>>> import numpy as np
>>> np.set_printoptions(precision=1, suppress=True, linewidth=200)
>>> mat = np.load("arr.npy")
>>> mat
array([[40. ,  0.5, -0.2, -0.6],
       [28. ,  0.5, -0.7, -0.2],
       [-4. , -1.1, -2.5, -0.5]])
>>> left, s, VT = np.linalg.svd(mat)
>>> np.argmax(s[:-1] / (s[1:] + 1e-6)) + 1
np.int64(1)
>>> Y = left[:, :1] @ np.diag(s[:1]) @ VT[:1]
>>> np.round(np.abs(mat - Y).max(), 1)
np.float64(2.5)
>>> round(np.linalg.norm(mat - Y) / np.linalg.norm(mat), 1)
np.float64(0.1)
>>> np.round(np.linalg.norm(mat - Y, 2), 1), round(float(s[1]), 1)
(np.float64(2.8), 2.8)
>>> Q, _ = np.linalg.qr(np.array([[0.0, 1.0, -1.5, 1.0],
...     [-0.5, 0.7, 1.6, -0.1],
...     [-0.3, -1.4, -0.2, 1.0],
...     [-2.1, 0.0, -1.1, -1.5]]))
>>> vecs, _ = np.linalg.qr(np.array([[0.2, 0.4, 0.3], [-0.1, 1.1, -0.5], [-1.0, -0.3, -0.3]]))
>>> s = 3 * 0.5 ** np.arange(3)
>>> J = Q[:, :3] * s @ vecs[:3]
>>> J
array([[ 0.4,  0.8,  0.3],
       [-0.7,  0.3,  0.7],
       [ 0.1, -1.2,  0.1],
       [-0.4, -0.8,  2.7]])
>>> proj = J @ np.linalg.solve(J.T @ J, J.T)
>>> np.allclose(proj @ proj, proj)
True
>>> np.round((np.eye(4) - proj) @ J, 1) + 0
array([[0., 0., 0.],
       [0., 0., 0.],
       [0., 0., 0.],
       [0., 0., 0.]])
>>> Y = J / np.sqrt((J ** 2).mean(axis=1, keepdims=True))
>>> np.linalg.matrix_rank(Y) == np.linalg.matrix_rank(J)
np.True_
>>> rng = np.random.default_rng(944)
>>> lab = rng.permutation(3)
>>> Y = J[:, lab] * rng.choice([-1, 1], 3)
>>> Y
array([[ 0.4,  0.8,  0.3],
       [-0.7,  0.3,  0.7],
       [ 0.1, -1.2,  0.1],
       [-0.4, -0.8,  2.7]])
>>> left, _, VT = np.linalg.svd(J.T @ Y)
>>> lab
array([0, 1, 2])
>>> np.round(np.linalg.lstsq(J, Y)[0], 1) + 0
array([[1., 0., 0.],
       [0., 1., 0.],
       [0., 0., 1.]])
>>> def softmax(z):
...     e = np.exp(z - z.max(axis=-1, keepdims=True))
...     return e / e.sum(axis=-1, keepdims=True)
... 
>>> softmax(J[2])
array([0.4, 0.1, 0.4])
>>> att = J @ J.T / np.sqrt(3)
>>> softmax(att)[2] @ J
array([-0.2, -0.6,  1.1])
>>> Q, Rm = np.linalg.qr(J)
>>> Q @ Rm
array([[ 0.4,  0.8,  0.3],
       [-0.7,  0.3,  0.7],
       [ 0.1, -1.2,  0.1],
       [-0.4, -0.8,  2.7]])
>>> np.round(Q.T @ Q, 1) + 0
array([[1., 0., 0.],
       [0., 1., 0.],
       [0., 0., 1.]])
>>> round(float(np.trace(Q @ Q.T)), 1)
3.0
>>> np.allclose(Rm.T @ Rm, J.T @ J)
True
>>> Q
array([[-0.4, -0.4,  0.6],
       [ 0.8, -0.4, -0.2],
       [-0.1,  0.7, -0.2],
       [ 0.5,  0.4,  0.8]])
>>> Rm
array([[-0.9, -0.3,  1.7],
       [ 0. , -1.6,  0.8],
       [ 0. ,  0. ,  2.2]])
>>> feats = np.array([[1.0, 0.5, 0.2, 0.1],
...     [0.5, 1.0, 0.5, 0.2],
...     [0.2, 0.5, 1.0, 0.5],
...     [0.1, 0.2, 0.5, 1.0]])
>>> np.trace(feats)
np.float64(4.0)
>>> (feats - feats.T) / 2
array([[0., 0., 0., 0.],
       [0., 0., 0., 0.],
       [0., 0., 0., 0.],
       [0., 0., 0., 0.]])
>>> np.allclose(feats @ feats.T, feats.T @ feats)
True
>>> np.linalg.matrix_power(feats, 3)
array([[2. , 2.2, 1.7, 1.1],
       [2.2, 2.8, 2.5, 1.7],
       [1.7, 2.5, 2.8, 2.2],
       [1.1, 1.7, 2.2, 2. ]])
>>> np.sort(np.abs(np.linalg.eigvals(feats)))
array([0.3, 0.6, 1.1, 2. ])
>>> np.allclose(feats, feats.T)
True
>>> round(np.linalg.det(feats), 1)
np.float64(0.4)
>>> (feats + feats.T) / 2
array([[1. , 0.5, 0.2, 0.1],
       [0.5, 1. , 0.5, 0.2],
       [0.2, 0.5, 1. , 0.5],
       [0.1, 0.2, 0.5, 1. ]])
>>> Q, _ = np.linalg.qr(np.array([[-0.5, -1.1, -1.8, -0.4],
...     [-0.9, -0.2, 0.2, -0.1],
...     [-0.5, 2.2, 0.0, 3.2],
...     [-0.1, 1.1, -0.8, 0.6]]))
>>> E = Q[:, :3]
>>> E.round(1) + 0
array([[-0.4,  0.5, -0.7],
       [-0.8,  0.2,  0.5],
       [-0.4, -0.8,  0. ],
       [-0.1, -0.4, -0.5]])
>>> Y = np.c_[E[:, :2] @ np.array([[5, 1], [7, 5]]), np.array([0, 2, 2, -1])]
>>> Y
array([[ 1.2,  2. ,  0. ],
       [-2.5,  0.2,  2. ],
       [-7.5, -4.2,  2. ],
       [-3.2, -2.1, -1. ]])
>>> np.linalg.norm(np.linalg.qr(E)[0].T @ Y, axis=0) ** 2 / ((Y ** 2).sum(axis=0) + 1e-12)
array([1. , 1. , 0.9])
>>> np.linalg.matrix_rank(np.c_[E, Y])
np.int64(4)
>>> np.round(np.linalg.norm(Y - E @ np.linalg.lstsq(E, Y)[0], axis=0), 1) + 0
array([0., 0., 1.])
>>> data = np.loadtxt("run12.csv", delimiter=",")
>>> data.round(1) + 0
array([[ 0.8, -0.1,  0. , -0.4],
       [-0.1,  0.9,  0. , -0.2],
       [ 0. ,  0. ,  1. , -0.1],
       [-0.4, -0.2, -0.1,  0.3]])
>>> np.round(np.trace(np.linalg.pinv(data) @ data), 1)
np.float64(3.0)
>>> np.allclose(data[:-1].T @ np.linalg.lstsq(data[:-1].T, data[-1])[0], data[-1])
True
>>> np.unique(data.round(6), axis=0).shape
(4, 4)
>>> np.linalg.lstsq(data[:-1].T, data[-1])[2]
np.int32(3)
>>> np.round(data @ np.linalg.pinv(data) @ data, 1) + 0
array([[ 0.8, -0.1,  0. , -0.4],
       [-0.1,  0.9,  0. , -0.2],
       [ 0. ,  0. ,  1. , -0.1],
       [-0.4, -0.2, -0.1,  0.3]])
>>> np.abs(np.diag(np.linalg.qr(data)[1])) > 1e-9
array([ True,  True,  True, False])
>>> F = np.load("dump.npy")
>>> F
array([[ 0.2,  0.2, -0.1, -0.1],
       [ 6. , -5.9, -6.1, -6.1],
       [ 6.1, -5.9, -6.1, -5.9]])
>>> w1 = np.array([[8, -9], [-5, 5], [-4, 6], [5, -8]])
>>> beta = np.array([2, 3])
>>> hid = np.maximum(F @ w1 + beta, 0)
>>> hid
array([[ 2.5,  2.4],
       [73.4,  0. ],
       [75.2,  0. ]])
>>> (hid > 0).astype(int)
array([[1, 1],
       [1, 0],
       [1, 0]])
>>> basis = np.array([[-8, 5, 7], [-4, -5, 1]])
>>> w1 @ basis
array([[-28,  85,  47],
       [ 20, -50, -30],
       [  8, -50, -22],
       [ -8,  65,  27]])
>>> hid @ basis
array([[ -29.6,    0.5,   19.9],
       [-587.2,  367. ,  513.8],
       [-601.6,  376. ,  526.4]])
>>> (hid @ basis).round(6).argmax(axis=1)
array([2, 2, 2])
>>> hid.reshape(-1, 2)
array([[ 2.5,  2.4],
       [73.4,  0. ],
       [75.2,  0. ]])
>>> hid.reshape(2, -1)
array([[ 2.5,  2.4, 73.4],
       [ 0. , 75.2,  0. ]])
>>> t3 = hid.reshape(3, 2, -1)
>>> np.einsum("ihd,jhd->hij", t3, t3).shape
(2, 3, 3)
>>> np.einsum("ihd,ihd->ih", t3, t3)
array([[   6.2,    5.8],
       [5387.6,    0. ],
       [5655. ,    0. ]])
>>> t3.transpose(1, 0, 2)
array([[[ 2.5],
        [73.4],
        [75.2]],

       [[ 2.4],
        [ 0. ],
        [ 0. ]]])
>>> left, s, VT = np.linalg.svd(F)
>>> s
array([17. ,  0.3,  0.2])
>>> Y = left[:, :1] @ np.diag(s[:1]) @ VT[:1]
>>> round(float(np.linalg.norm(F - Y, 2)), 1), round(float(s[1]), 1)
(0.3, 0.3)
>>> round(float(np.linalg.norm(F - Y) / np.linalg.norm(F)), 1)
0.0
>>> u = np.array([-3, -2, 2])
>>> np.array([np.convolve(row, u, "same") for row in F])
array([[-1. ,  0.3,  0.9,  0. ],
       [ 5.7, 42.1, 18.7,  0. ],
       [ 5.5, 42.3, 18.1, -0.4]])
>>> np.round(np.correlate(F[2], F[0], "full"), 1) + 0
array([-0.6,  0. ,  2.4,  1.2, -1.8, -2.4, -1.2])
>>> np.cross(F[2, :3], F[0, :3])
array([ 1.8, -0.6,  2.4])
>>> np.polyval(u, F[2])
array([-121.8,  -90.6,  -97.4,  -90.6])
>>> np.argsort(-np.linalg.norm(F, axis=0).round(6), kind="stable")[:3]
array([2, 0, 3])
>>> np.linalg.matrix_rank(F, rtol=0.1)
np.int64(1)
>>> [round(float(x), 1) for x in np.linalg.svd(F, compute_uv=False)[:3]]
[17.0, 0.3, 0.2]
>>> round(np.linalg.norm(F, 2) / np.linalg.norm(F), 1)
np.float64(1.0)
>>> Y = np.array([[-1, -2], [-5, 0]])
>>> basis = np.array([[1]])
>>> W0 = np.block([[Y, np.array([[-1], [-2]])], [np.zeros((1, 2)), basis]])
>>> W0
array([[-1., -2., -1.],
       [-5.,  0., -2.],
       [ 0.,  0.,  1.]])
>>> vec = np.array([1, 2, -2])
>>> (W0 * vec).sum(axis=1)
array([-3., -1., -2.])
>>> np.sign((W0 @ vec).round(6))
array([-1., -1., -1.])
>>> np.einsum("ij,j->i", W0, vec)
array([-3., -1., -2.])
>>> lab = rng.permutation(3)
>>> Y = W0[:, lab] * rng.choice([-1, 1], 3)
>>> Y
array([[-2.,  1., -1.],
       [ 0.,  2., -5.],
       [ 0., -1.,  0.]])
>>> left, _, VT = np.linalg.svd(W0.T @ Y)
>>> lab
array([1, 2, 0])
>>> evals, vecs = np.linalg.eig(W0)
>>> np.round(np.prod(evals), 1)
np.float64(-10.0)
>>> evals
array([-3.7,  2.7,  1. ])
>>> M = np.array([[1, -2, 4], [1, -1, 1], [1, 0, 0], [1, 1, 1]])
>>> M
array([[ 1, -2,  4],
       [ 1, -1,  1],
       [ 1,  0,  0],
       [ 1,  1,  1]])
>>> vec = np.array([3, 2, 1])
>>> y = M @ vec
>>> y
array([3, 2, 3, 6])
>>> np.round(np.linalg.pinv(M) @ M, 1) + 0
array([[1., 0., 0.],
       [0., 1., 0.],
       [0., 0., 1.]])
>>> np.linalg.lstsq(M, y)[0]
array([3., 2., 1.])
>>> y = y + 0.3 * rng.normal(size=4)
>>> y
array([3.2, 2.1, 2.8, 5.8])
>>> beta, *_ = np.linalg.lstsq(M, y)
>>> np.round(M.T @ (y - M @ beta), 1) + 0
array([0., 0., 0.])
>>> beta
array([2.9, 1.8, 1. ])
>>> [round(float(np.linalg.norm(np.linalg.solve(M.T @ M + lam * np.eye(3), M.T @ y))), 2) for lam in (0, 1, 10, 100)]
[3.58, 2.71, 1.02, 0.21]
>>> Y = np.c_[M[:, :1] @ np.array([[-3]]), np.array([-3, 4, 3, 5])]
>>> Y
array([[-3, -3],
       [-3,  4],
       [-3,  3],
       [-3,  5]])
>>> np.round(np.linalg.norm(Y - M @ np.linalg.lstsq(M, Y)[0], axis=0), 1) + 0
array([0. , 2.5])
>>> np.round(np.linalg.lstsq(M, Y[:, 0])[0], 1) + 0
array([-3.,  0.,  0.])
>>> np.linalg.matrix_rank(np.c_[M, Y])
np.int64(4)
>>> np.linalg.matrix_rank(Y)
np.int64(2)
>>> np.linalg.norm(np.linalg.qr(M)[0].T @ Y, axis=0) ** 2 / ((Y ** 2).sum(axis=0) + 1e-12)
array([1. , 0.9])
>>> Y = M[0, 0] * M[1:] - np.outer(M[1:, 0], M[0])
>>> Y
array([[ 0,  1, -3],
       [ 0,  2, -4],
       [ 0,  3, -3]])
>>> np.flatnonzero(~Y.round(6).any(axis=1))
array([], dtype=int64)
